In [1]: import numpy as np

In [2]: import numpy.linalg as la

In [3]: np.set_printoptions(precision=2, suppress=True, linewidth=160, legacy="1.25")

In [4]: def tidy(a):
   ...:     return np.round(a, 2) + 0
   ...: 

In [5]: X = np.loadtxt("out4.csv", delimiter=",")

In [6]: X
Out[6]: 
array([[ 0., -2.,  0.,  0.],
       [ 2., -1.,  0.,  0.],
       [ 0.,  0.,  0., -2.],
       [ 0.,  0.,  2., -1.]])

In [7]: # splits into 2 blocks

In [8]: M2 = X / np.sqrt((X ** 2).mean(axis=1, keepdims=True))

In [9]: la.matrix_rank(M2) == la.matrix_rank(X)
Out[9]: True

In [10]: M2[0]
Out[10]: array([ 0., -2.,  0.,  0.])

In [11]: x0 = np.array([8, 9, 5, 8])

In [12]: X @ x0
Out[12]: array([-18.,   7., -16.,   2.])

In [13]: la.norm(X @ x0) <= la.norm(X, 2) * la.norm(x0) + 1e-9
Out[13]: True

In [14]: np.einsum("ij,j->i", X, x0)
Out[14]: array([-18.,   7., -16.,   2.])

In [15]: X @ (2 * x0)
Out[15]: array([-36.,  14., -32.,   4.])

In [16]: X * x0
Out[16]: 
array([[  0., -18.,   0.,   0.],
       [ 16.,  -9.,   0.,   0.],
       [  0.,   0.,   0., -16.],
       [  0.,   0.,  10.,  -8.]])

In [17]: (X @ x0).argmax()
Out[17]: 1

In [18]: X @ np.eye(4)[1]
Out[18]: array([-2., -1.,  0.,  0.])

In [19]: M2 = np.array([[1.4], [0.4], [-1.1], [1.5]])

In [20]: Z = np.array([[0.6, -0.4, 0.1, -1.5]])

In [21]: A = M2 @ Z

In [22]: tidy(A)
Out[22]: 
array([[ 0.84, -0.56,  0.14, -2.1 ],
       [ 0.24, -0.16,  0.04, -0.6 ],
       [-0.66,  0.44, -0.11,  1.65],
       [ 0.9 , -0.6 ,  0.15, -2.25]])

In [23]: rng = np.random.default_rng(956)

In [24]: lab = rng.permutation(4)

In [25]: lab
Out[25]: array([2, 3, 0, 1])

In [26]: M2 = A[lab][:, lab]

In [27]: tidy(np.trace(M2))
Out[27]: -1.68

In [28]: tidy(M2)
Out[28]: 
array([[-0.11,  1.65, -0.66,  0.44],
       [ 0.15, -2.25,  0.9 , -0.6 ],
       [ 0.14, -2.1 ,  0.84, -0.56],
       [ 0.04, -0.6 ,  0.24, -0.16]])

In [29]: tidy(la.det(M2)), tidy(la.det(A[lab]))
Out[29]: (0.0, 0.0)

In [30]: tidy(np.diag(M2))
Out[30]: array([-0.11, -2.25,  0.84, -0.16])

In [31]: U, sig, VT = la.svd(A)

In [32]: np.argmax(sig[:-1] / (sig[1:] + 1e-6)) + 1
Out[32]: 1

In [33]: tidy(sig)
Out[33]: array([3.94, 0.  , 0.  , 0.  ])

In [34]: M2 = U[:, :1] @ np.diag(sig[:1]) @ VT[:1]

In [35]: tidy(M2)
Out[35]: 
array([[ 0.84, -0.56,  0.14, -2.1 ],
       [ 0.24, -0.16,  0.04, -0.6 ],
       [-0.66,  0.44, -0.11,  1.65],
       [ 0.9 , -0.6 ,  0.15, -2.25]])

In [36]: tidy(la.norm(A - M2, 2)), tidy(sig[1])
Out[36]: (0.0, 0.0)

In [37]: tidy(np.abs(A - M2).max())
Out[37]: 0.0

In [38]: J = np.load("case14.npy")

In [39]: J
Out[39]: 
array([[ 0,  0,  0,  0],
       [12,  4, 24,  8],
       [ 0,  0,  0,  0],
       [18,  6,  3,  1]])

In [40]: # looks like rank 2

In [41]: M2 = np.array([[5, 5], [1, -5]])

In [42]: Z = np.kron(M2, J)

In [43]: Z.shape
Out[43]: (8, 8)

In [44]: U, sig, VT = la.svd(J)

In [45]: evecs = VT[:(sig > 1e-8).sum()]

In [46]: x0 = J[2] + 4 * J[0] + rng.integers(2) * np.eye(4)[2]

In [47]: x0
Out[47]: array([0., 0., 1., 0.])

In [48]: np.allclose(evecs.T @ evecs @ x0, x0)
Out[48]: False

In [49]: tidy(evecs.T @ evecs)
Out[49]: 
array([[0.9, 0.3, 0. , 0. ],
       [0.3, 0.1, 0. , 0. ],
       [0. , 0. , 0.9, 0.3],
       [0. , 0. , 0.3, 0.1]])

In [50]: tidy(np.diag(evecs.T @ evecs))
Out[50]: array([0.9, 0.1, 0.9, 0.1])

In [51]: la.matrix_rank(np.vstack([J, x0]))
Out[51]: 3

In [52]: (la.matrix_power((X != 0) + (X.T != 0) + np.eye(4), 4) > 0).astype(int)
Out[52]: 
array([[1, 1, 0, 0],
       [1, 1, 0, 0],
       [0, 0, 1, 1],
       [0, 0, 1, 1]])

In [53]: (X != 0).astype(int)
Out[53]: 
array([[0, 1, 0, 0],
       [1, 1, 0, 0],
       [0, 0, 0, 1],
       [0, 0, 1, 1]])

In [54]: la.matrix_rank(J, rtol=0.1)
Out[54]: 2

In [55]: tidy(la.norm(J, 2) / la.norm(J))
Out[55]: 0.91

In [56]: data = np.loadtxt("dump.csv", delimiter=",")

In [57]: data
Out[57]: 
array([[1., 2., 0.],
       [2., 0., 0.],
       [1., 0., 0.],
       [0., 1., 2.]])

In [58]: M2 = np.c_[data[:, :2] @ np.array([[2, -2], [0, -2]]), np.array([1, -1, -1, 3])]

In [59]: M2
Out[59]: 
array([[ 2., -6.,  1.],
       [ 4., -4., -1.],
       [ 2., -2., -1.],
       [ 0., -2.,  3.]])

In [60]: la.matrix_rank(np.c_[data, M2])
Out[60]: 4

In [61]: tidy(la.norm(M2 - data @ la.lstsq(data, M2)[0], axis=0))
Out[61]: array([0.  , 0.  , 0.45])

In [62]: m1 = np.array([[3.05, 0.0, 0.0, 3.0],
    ...:     [1.0, 1.05, 3.0, 2.0],
    ...:     [3.0, 2.0, 0.05, 3.0],
    ...:     [3.0, 0.0, 0.0, 3.05]])

In [63]: x0 = np.array([3, 0, 2, 0])

In [64]: rhs = m1 @ x0

In [65]: coef, lr = np.zeros(4), 1 / la.norm(m1, 2) ** 2

In [66]: for i in range(3):
    ...:     coef -= lr * m1.T @ (m1 @ coef - rhs)
    ...:     if i % 1 == 0: print(i, round(la.norm(m1 @ coef - rhs), 2))
    ...: 
0 2.75
1 2.4
2 2.1

In [67]: tidy(la.cond(m1))
Out[67]: 162.07

In [68]: M2 = np.array([[0, 1, 1], [2, 1, -2], [1, 2, 0]])

In [69]: feats = M2 + M2.T

In [70]: feats
Out[70]: 
array([[0, 3, 2],
       [3, 2, 0],
       [2, 0, 0]])

In [71]: # equal to its transpose

In [72]: evals, evecs = la.eigh(feats)

In [73]: tidy(evecs.T @ evecs)
Out[73]: 
array([[1., 0., 0.],
       [0., 1., 0.],
       [0., 0., 1.]])

In [74]: tidy(la.svd(feats, compute_uv=False))
Out[74]: array([4.5 , 3.07, 0.58])

In [75]: tidy(la.eigvalsh(feats @ feats))
Out[75]: array([ 0.33,  9.45, 20.21])

In [76]: np.unique(evals.round(6) + 0, return_counts=True)[1]
Out[76]: array([1, 1, 1])

In [77]: tidy(la.eigvalsh(feats + 4 * np.eye(3)))
Out[77]: array([0.93, 4.58, 8.5 ])

In [78]: tidy(la.eigvals(feats))
Out[78]: array([ 4.5 , -3.07,  0.58])

In [79]: tidy(la.det(2 * feats)), tidy(la.det(feats))
Out[79]: (-64.0, -8.0)

In [80]: np.kron(np.eye(2, dtype=int), feats)
Out[80]: 
array([[0, 3, 2, 0, 0, 0],
       [3, 2, 0, 0, 0, 0],
       [2, 0, 0, 0, 0, 0],
       [0, 0, 0, 0, 3, 2],
       [0, 0, 0, 3, 2, 0],
       [0, 0, 0, 2, 0, 0]])

In [81]: mat = np.load("block14.npy")

In [82]: mat
Out[82]: 
array([[-4.,  0.,  4., -5.,  0.],
       [ 3.,  0.,  3., -5.,  0.],
       [-2.,  1., -4.,  1.,  0.],
       [-2.,  5.,  3., -2.,  0.],
       [ 0.,  0.,  0.,  0.,  1.]])

In [83]: lab = rng.permutation(5)

In [84]: lab
Out[84]: array([3, 1, 4, 2, 0])

In [85]: M2 = mat[lab][:, lab]

In [86]: tidy(np.sort(np.abs(la.eigvals(M2))))
Out[86]: array([1.  , 4.71, 4.71, 5.52, 5.52])

In [87]: np.trace(M2)
Out[87]: -9.0

In [88]: q = data.astype(float).copy()

In [89]: for j in range(3):
    ...:     q[:, j] -= q[:, :j] @ (q[:, :j].T @ q[:, j])
    ...:     q[:, j] /= la.norm(q[:, j])
    ...: 

In [90]: tidy(q.T @ data)
Out[90]: 
array([[2.45, 0.82, 0.  ],
       [0.  , 2.08, 0.96],
       [0.  , 0.  , 1.75]])

In [91]: tidy(q)
Out[91]: 
array([[ 0.41,  0.8 , -0.44],
       [ 0.82, -0.32,  0.18],
       [ 0.41, -0.16,  0.09],
       [ 0.  ,  0.48,  0.88]])

In [92]: x0 = np.array([-2, 0, -2, 1, -3])

In [93]: rhs = mat @ x0

In [94]: coef, lr = np.zeros(5), 1 / la.norm(mat, 2) ** 2

In [95]: for i in range(15):
    ...:     coef -= lr * mat.T @ (mat @ coef - rhs)
    ...:     if i % 5 == 0: print(i, round(la.norm(mat @ coef - rhs), 2))
    ...: 
0 9.63
5 3.42
10 2.83

In [96]: tidy(coef)
Out[96]: array([-1.98,  0.02, -1.86,  1.14, -0.41])

In [97]: mat @ mat
Out[97]: 
array([[ 18., -21., -47.,  34.,   0.],
       [ -8., -22., -15.,  -2.,   0.],
       [ 17.,   1.,  14.,  -1.,   0.],
       [ 21.,  -7., -11.,  -8.,   0.],
       [  0.,   0.,   0.,   0.,   1.]])

In [98]: tidy(np.sort(la.eigvals(mat).real))
Out[98]: array([-5.18, -5.18,  0.18,  0.18,  1.  ])

In [99]: def softmax(z):
    ...:     e = np.exp(z - z.max(axis=-1, keepdims=True))
    ...:     return e / e.sum(axis=-1, keepdims=True)
    ...: 

In [100]: tidy(softmax(mat[3]))
Out[100]: array([0.  , 0.87, 0.12, 0.  , 0.01])

In [101]: tidy(softmax(mat).sum(axis=1))
Out[101]: array([1., 1., 1., 1., 1.])

In [102]: att = mat @ mat.T / np.sqrt(5)

In [103]: tidy(softmax(att + np.triu(np.full(att.shape, -np.inf), 1)))
Out[103]: 
array([[1.  , 0.  , 0.  , 0.  , 0.  ],
       [0.  , 1.  , 0.  , 0.  , 0.  ],
       [0.  , 0.  , 1.  , 0.  , 0.  ],
       [0.  , 0.  , 0.  , 1.  , 0.  ],
       [0.18, 0.18, 0.18, 0.18, 0.28]])

In [104]: tidy(softmax(att))
Out[104]: 
array([[1.  , 0.  , 0.  , 0.  , 0.  ],
       [0.  , 1.  , 0.  , 0.  , 0.  ],
       [0.  , 0.  , 1.  , 0.  , 0.  ],
       [0.  , 0.  , 0.  , 1.  , 0.  ],
       [0.18, 0.18, 0.18, 0.18, 0.28]])

In [105]: K = np.loadtxt("arr.csv", delimiter=",")

In [106]: tidy(K)
Out[106]: 
array([[ 0.44,  0.8 , -1.7 , -0.54],
       [ 1.22,  1.06,  0.48,  1.07],
       [ 0.35, -1.25, -0.89,  1.24],
       [ 1.48, -0.82,  0.32, -1.02]])

In [107]: tidy(K.T @ K)
Out[107]: 
array([[4., 0., 0., 0.],
       [0., 4., 0., 0.],
       [0., 0., 4., 0.],
       [0., 0., 0., 4.]])

In [108]: tidy(la.pinv(K))
Out[108]: 
array([[ 0.11,  0.31,  0.09,  0.37],
       [ 0.2 ,  0.27, -0.31, -0.2 ],
       [-0.42,  0.12, -0.22,  0.08],
       [-0.13,  0.27,  0.31, -0.25]])

In [109]: x0 = np.array([3, 1, 4, 1])

In [110]: rhs = K @ x0

In [111]: tidy(rhs)
Out[111]: array([-5.21,  7.71, -2.53,  3.88])

In [112]: tidy(la.solve(K, K[:, 0]))
Out[112]: array([1., 0., 0., 0.])

In [113]: tidy(la.solve(K, rhs))
Out[113]: array([3., 1., 4., 1.])

In [114]: hat = np.triu(np.array([[2, 2, 1, 1], [1, 1, 0, -2], [-1, -2, -2, 0], [0, -2, 0, -2]]), 1) + np.eye(4)

In [115]: M2 = hat @ K @ la.inv(hat)

In [116]: tidy(hat @ K - K @ hat)
Out[116]: 
array([[ 4.27, -0.81, -0.06,  3.53],
       [-2.96, -0.81, -1.85,  2.94],
       [ 0.  , -0.7 , -0.35, -2.85],
       [ 0.  , -2.96, -1.48, -3.12]])

In [117]: la.matrix_rank(M2)
Out[117]: 4
